% python3 -q
>>> import numpy as np
>>> np.set_printoptions(precision=2, suppress=True, linewidth=100)
>>> mat = np.load("run12.npy")
>>> mat
array([[ 1,  5,  9,  7,  7,  7,  6,  1],
       [ 1,  5,  9,  7,  7,  7,  6,  1],
       [ 2,  6, 10,  8,  8,  8,  7,  2],
       [ 2,  6, 10,  8,  8,  8,  7,  2],
       [ 1,  5,  9,  7,  7,  7,  6,  1],
       [ 3,  7, 11,  9,  9,  9,  8,  3],
       [ 1,  5,  9,  7,  7,  7,  6,  1],
       [ 3,  7, 11,  9,  9,  9,  8,  3],
       [ 2,  6, 10,  8,  8,  8,  7,  2]])
>>> rk = np.linalg.matrix_rank(mat)
>>> rk
np.int64(2)
>>> N = np.linalg.svd(mat)[2][rk:].T
>>> [int(np.linalg.matrix_rank(np.delete(mat, i, axis=0))) for i in range(9)]
[2, 2, 2, 2, 2, 2, 2, 2, 2]
>>> np.linalg.matrix_rank(mat.T @ mat), np.linalg.matrix_rank(mat @ mat.T)
(np.int64(2), np.int64(2))
>>> [int(np.linalg.matrix_rank(mat[:i])) for i in range(1, len(mat) + 1)]
[1, 1, 2, 2, 2, 2, 2, 2, 2]
>>> N.shape
(8, 6)
>>> np.allclose(mat @ N, 0)
True
>>> round(np.linalg.norm(mat, 2) / np.linalg.norm(mat), 2)
np.float64(1.0)
>>> np.argsort(-np.linalg.norm(mat, axis=0).round(6), kind="stable")[:3]
array([2, 3, 4])
>>> E = np.load("w.npy")
>>> E
array([[ 3.02, -0.02,  2.98, -0.99,  3.  ,  0.  ],
       [ 3.01, -0.01,  2.99, -1.01,  2.98, -0.01],
       [ 3.03, -0.01,  3.  , -1.04,  3.01,  0.  ],
       [ 3.02,  0.03,  2.99, -1.02,  2.99,  0.01],
       [ 3.01,  0.  ,  2.99, -1.  ,  2.95, -0.02],
       [ 2.99, -0.07,  2.99, -0.96,  2.97, -0.01],
       [ 2.99, -0.02,  3.01, -0.99,  3.  ,  0.01],
       [-1.  ,  0.01,  3.01,  1.99,  0.01, -1.04],
       [-1.  ,  0.01,  2.99,  2.  ,  0.01, -1.01],
       [-0.99,  0.  ,  2.99,  1.98,  0.05, -0.97],
       [-0.98, -0.02,  3.03,  1.97,  0.02, -0.99],
       [-0.98,  0.02,  2.98,  2.  , -0.04, -1.03],
       [-1.  , -0.01,  3.  ,  2.03, -0.01, -1.  ],
       [-0.99, -0.01,  2.98,  1.98,  0.01, -1.02]])
>>> x = np.array([1, 0, 2, 0, 2, 0])
>>> a = np.maximum(E @ x, 0)
>>> E * (a > 1e-9)[:, None]
array([[ 3.02, -0.02,  2.98, -0.99,  3.  ,  0.  ],
       [ 3.01, -0.01,  2.99, -1.01,  2.98, -0.01],
       [ 3.03, -0.01,  3.  , -1.04,  3.01,  0.  ],
       [ 3.02,  0.03,  2.99, -1.02,  2.99,  0.01],
       [ 3.01,  0.  ,  2.99, -1.  ,  2.95, -0.02],
       [ 2.99, -0.07,  2.99, -0.96,  2.97, -0.01],
       [ 2.99, -0.02,  3.01, -0.99,  3.  ,  0.01],
       [-1.  ,  0.01,  3.01,  1.99,  0.01, -1.04],
       [-1.  ,  0.01,  2.99,  2.  ,  0.01, -1.01],
       [-0.99,  0.  ,  2.99,  1.98,  0.05, -0.97],
       [-0.98, -0.02,  3.03,  1.97,  0.02, -0.99],
       [-0.98,  0.02,  2.98,  2.  , -0.04, -1.03],
       [-1.  , -0.01,  3.  ,  2.03, -0.01, -1.  ],
       [-0.99, -0.01,  2.98,  1.98,  0.01, -1.02]])
>>> E.T @ a
array([280.54,  -1.5 , 418.83, -34.94, 313.08, -35.71])
>>> np.maximum(E @ (3 * x), 0)
array([44.94, 44.85, 45.15, 44.94, 44.67, 44.73, 45.03, 15.12, 15.  , 15.27, 15.36, 14.7 , 14.94,
       14.97])
>>> M2 = np.c_[E[:, :3] @ np.array([[1, 3, 2], [3, 2, 2], [0, 0, 3]]), np.array([-5, -3, 8, -7, 3, -8, -9, 1, -4, -7, 3, -4, 3, 3])]
>>> M2
array([[ 2.96,  9.02, 14.94, -5.  ],
       [ 2.98,  9.01, 14.97, -3.  ],
       [ 3.  ,  9.07, 15.04,  8.  ],
       [ 3.11,  9.12, 15.07, -7.  ],
       [ 3.01,  9.03, 14.99,  3.  ],
       [ 2.78,  8.83, 14.81, -8.  ],
       [ 2.93,  8.93, 14.97, -9.  ],
       [-0.97, -2.98,  7.05,  1.  ],
       [-0.97, -2.98,  6.99, -4.  ],
       [-0.99, -2.97,  6.99, -7.  ],
       [-1.04, -2.98,  7.09,  3.  ],
       [-0.92, -2.9 ,  7.02, -4.  ],
       [-1.03, -3.02,  6.98,  3.  ],
       [-1.02, -2.99,  6.94,  3.  ]])
>>> np.linalg.matrix_rank(np.c_[E, M2])
np.int64(7)
>>> A = np.loadtxt("a.csv", delimiter=",")
>>> A
array([[-2.,  0.,  0.],
       [ 0., -1.,  2.],
       [ 0.,  2.,  2.]])
>>> # splits into 2 blocks
>>> ev, evecs = np.linalg.eig(A)
>>> np.prod(ev)
np.float64(12.0)
>>> A @ evecs[:, 0] - ev[0] * evecs[:, 0]
array([0., 0., 0.])
>>> ev
array([ 3., -2., -2.])
>>> np.sort(np.linalg.eigvals(np.linalg.inv(A)))
array([-0.5 , -0.5 ,  0.33])
>>> rng = np.random.default_rng(70245)
>>> idx = rng.permutation(3)
>>> M2 = A[:, idx] * rng.choice([-1, 1], 3)
>>> M2
array([[ 0.,  0., -2.],
       [ 2., -1.,  0.],
       [ 2.,  2.,  0.]])
>>> Uu, _, Vt = np.linalg.svd(A.T @ M2)
>>> idx
array([2, 1, 0])
>>> np.round(np.linalg.lstsq(A, M2)[0], 2) + 0
array([[0., 0., 1.],
       [0., 1., 0.],
       [1., 0., 0.]])
>>> np.round(Uu @ Vt, 2) + 0
array([[0., 0., 1.],
       [0., 1., 0.],
       [1., 0., 0.]])
>>> x = np.array([-1, 2, 1])
>>> y = M2 @ x
>>> b, lr = np.zeros(3), 1 / np.linalg.norm(M2, 2) ** 2
>>> for i in range(6):
...     b -= lr * M2.T @ (M2 @ b - y)
...     if i % 2 == 0: print(i, round(np.linalg.norm(M2 @ b - y), 2))
... 
0 2.72
2 0.84
4 0.26
>>> b
array([-0.97,  1.94,  0.97])
>>> P = np.triu(np.array([[-2, 1, 0], [-3, -1, -1], [2, -3, 1]]), 1) + np.eye(3)
>>> M2 = P @ A @ np.linalg.inv(P)
>>> P @ A - A @ P
array([[ 0.,  1.,  2.],
       [ 0., -2., -3.],
       [ 0.,  0.,  2.]])
>>> W0 = np.loadtxt("sample14.csv", delimiter=",")
>>> W0
array([[ 1.2 ,  1.3 ,  0.1 ,  0.3 , -0.8 , -0.52,  2.2 ,  0.3 ],
       [ 1.4 , -1.4 ,  1.1 , -0.4 , -0.1 , -1.78,  2.3 ,  0.6 ],
       [-0.1 ,  1.3 ,  0.9 , -0.2 ,  1.  ,  0.89, -0.3 , -0.6 ],
       [ 0.4 ,  0.6 , -2.2 ,  1.  ,  1.  , -1.9 ,  1.1 ,  1.  ],
       [ 0.2 , -1.2 ,  0.  ,  0.4 , -1.  ,  2.97,  0.2 , -1.4 ],
       [-1.5 ,  1.3 ,  0.2 , -0.1 ,  0.6 ,  2.77, -1.9 , -1.4 ],
       [ 0.5 , -0.9 , -1.  , -0.8 ,  0.5 , -1.36, -1.3 ,  1.  ],
       [ 0.1 , -1.9 ,  0.4 , -0.5 , -1.  , -1.55, -0.2 ,  0.7 ],
       [ 1.  ,  1.4 ,  1.9 , -2.1 ,  1.4 ,  0.96,  0.4 , -0.5 ],
       [-0.1 , -0.9 ,  1.9 ,  1.8 ,  1.6 , -0.6 ,  1.3 ,  0.5 ],
       [ 0.3 ,  1.7 , -0.3 ,  0.1 , -1.3 ,  3.19, -0.4 , -1.5 ],
       [ 1.2 ,  0.  , -0.4 , -1.2 , -1.4 , -1.97,  0.6 ,  0.9 ],
       [-0.8 ,  2.3 , -1.4 ,  0.1 ,  2.  , -0.08, -1.2 ,  0.2 ],
       [ 0.6 , -0.2 , -0.8 , -0.9 , -0.7 ,  2.31, -0.8 , -1.3 ],
       [ 0.1 , -0.1 , -1.2 ,  0.6 ,  0.1 ,  0.5 , -1.  , -0.2 ],
       [-0.6 ,  0.4 , -1.6 ,  0.5 ,  0.  , -2.85, -2.3 ,  1.3 ],
       [-0.4 , -1.4 , -0.8 ,  2.4 , -0.5 , -0.21, -1.5 ,  0.5 ],
       [ 0.2 , -1.7 , -0.7 , -1.  ,  0.9 , -1.92, -1.5 ,  0.9 ],
       [ 0.3 ,  2.  , -1.1 , -1.  , -1.7 , -0.85,  1.2 ,  0.2 ],
       [-0.3 , -0.4 ,  0.4 , -0.6 ,  0.9 , -4.6 ,  0.5 ,  2.3 ],
       [ 0.5 , -0.7 , -1.2 , -0.3 , -0.7 , -0.7 , -1.3 ,  0.5 ],
       [ 1.1 ,  0.7 ,  0.4 ,  1.3 , -1.1 ,  0.44,  1.  , -0.4 ],
       [ 0.1 , -1.1 , -1.3 , -0.4 , -0.5 ,  0.02,  0.  ,  0.  ],
       [ 0.7 , -0.4 ,  1.5 ,  0.  ,  0.5 ,  1.01, -1.3 , -0.5 ],
       [ 1.6 , -0.9 , -0.2 , -0.2 ,  0.2 ,  0.22,  0.2 ,  0.2 ],
       [-1.1 , -0.2 ,  0.2 , -1.2 , -0.2 , -4.5 ,  0.  ,  2.1 ],
       [-1.8 , -1.7 ,  0.5 , -1.2 ,  0.2 , -0.6 ,  0.3 ,  0.2 ]])
>>> M2 = W0 / np.sqrt((W0 ** 2).mean(axis=1, keepdims=True))
>>> np.linalg.matrix_rank(M2) == np.linalg.matrix_rank(W0)
np.True_
>>> Uu, s, Vt = np.linalg.svd(E)
>>> s
array([14.27,  9.83,  0.09,  0.07,  0.05,  0.04])
>>> M2 = Uu[:, :2] @ np.diag(s[:2]) @ Vt[:2]
>>> np.linalg.matrix_rank(E, rtol=0.05)
np.int64(2)
>>> np.linalg.matrix_rank(M2)
np.int64(2)
>>> np.round(np.linalg.norm(E - M2) / np.linalg.norm(E), 2)
np.float64(0.01)
>>> M2 = np.array([[-1, 0, -3, -2], [-9, 1, 6, 7], [-4, 3, 6, -3], [7, 8, -9, 2]])
>>> feats = np.triu(M2)
>>> feats
array([[-1,  0, -3, -2],
       [ 0,  1,  6,  7],
       [ 0,  0,  6, -3],
       [ 0,  0,  0,  2]])
>>> # triangular: eigenvalues sit on the diagonal
>>> basis = W0[[20, 8]].astype(float)
>>> for _ in range(4):
...     idx = np.linalg.norm(W0[:, None] - basis, axis=-1).argmin(axis=1)
...     basis = np.array([W0[idx == j].mean(axis=0) for j in range(2)])
... 
>>> idx
array([0, 0, 1, 0, 1, 1, 0, 0, 1, 0, 1, 0, 1, 1, 1, 0, 0, 0, 0, 0, 0, 1, 0, 1, 0, 0, 0])
>>> np.abs(basis[1] - basis[0]).argmax()
np.int64(5)
>>> basis[1] - basis[0]
array([-0.03,  1.2 ,  0.47,  0.08,  0.24,  3.01, -0.62, -1.54])
>>> np.bincount(idx)
array([17, 10])
>>> idx = rng.permutation(4)
>>> idx
array([3, 0, 1, 2])
>>> M2 = feats[idx][:, idx]
>>> np.diag(M2)
array([ 2, -1,  1,  6])
>>> np.trace(M2)
np.int64(8)
>>> np.sort(np.abs(np.linalg.eigvals(M2)))
array([1., 1., 2., 6.])
>>> M2
array([[ 2,  0,  0,  0],
       [-2, -1,  0, -3],
       [ 7,  0,  1,  6],
       [-3,  0,  0,  6]])
>>> u, v = feats[0], feats[1]
>>> u @ v
np.int64(-32)
>>> p = (u @ v) / (u @ u) * u
>>> np.linalg.matrix_rank(np.outer(u, v))
np.int64(1)
>>> np.outer(u, v)
array([[  0,  -1,  -6,  -7],
       [  0,   0,   0,   0],
       [  0,  -3, -18, -21],
       [  0,  -2, -12, -14]])
>>> round((v - p) @ u, 2)
np.float64(-0.0)
>>> np.round(np.linalg.norm(u + v) ** 2 + np.linalg.norm(u - v) ** 2, 2)
np.float64(200.0)
>>> v - p
array([-2.29,  1.  , -0.86,  2.43])
>>> [int(np.linalg.matrix_rank(np.linalg.matrix_power(feats, p))) for p in range(1, 5)]
[4, 4, 4, 4]
>>> ev, evecs = np.linalg.eig(feats)
>>> np.sort(np.linalg.eigvals(feats.T))
array([-1.,  1.,  2.,  6.])
>>> np.sort(np.linalg.eigvals(np.linalg.inv(feats)))
array([-1.  ,  0.17,  0.5 ,  1.  ])
>>> ev
array([-1.,  1.,  6.,  2.])
>>> arr = np.load("dump.npy")
>>> arr
array([[ 10.26, -30.7 ,  30.55,  28.43],
       [  9.29, -28.6 ,  30.29,  31.48],
       [  9.76, -28.97,  30.07,  31.72],
       [  8.48, -29.35,  29.75,  28.67],
       [ 10.75, -32.35,  31.5 ,  27.56],
       [  9.07, -28.35,  30.06,  30.31],
       [ 10.22, -28.88,  30.72,  26.92],
       [ 11.81, -29.15,  28.44,  28.92],
       [ 11.2 , -29.29,  30.5 ,  28.84],
       [ 12.59, -29.89,  28.96,  30.1 ],
       [  9.52, -30.7 ,  30.11,  28.82],
       [  9.37, -30.54,  28.06,  28.56],
       [ 11.52, -29.52,  29.45,  29.74],
       [  9.58, -32.75,  30.36,  30.24],
       [  9.38, -31.91,  29.67,  29.46],
       [  9.16, -29.37,  29.16,  30.54],
       [  9.73, -28.75,  30.15,  28.47],
       [ 10.81, -29.67,  29.96,  31.17],
       [ 12.57, -29.92,  29.69,  29.17],
       [ 10.82, -30.5 ,  30.02,  31.04],
       [ 10.  , -31.45,  31.36,  29.88],
       [ 10.07, -30.15,  28.37,  29.52],
       [ 11.64, -30.43,  28.87,  28.83]])
>>> P = arr @ np.linalg.solve(arr.T @ arr, arr.T)
>>> np.round(np.linalg.eigvalsh(P), 2) + 0
array([0., 0., 0., 0., 0., 0., 0., 0., 0., 0., 0., 0., 0., 0., 0., 0., 0., 0., 0., 1., 1., 1., 1.])
>>> round(np.trace(P), 2)
np.float64(4.0)
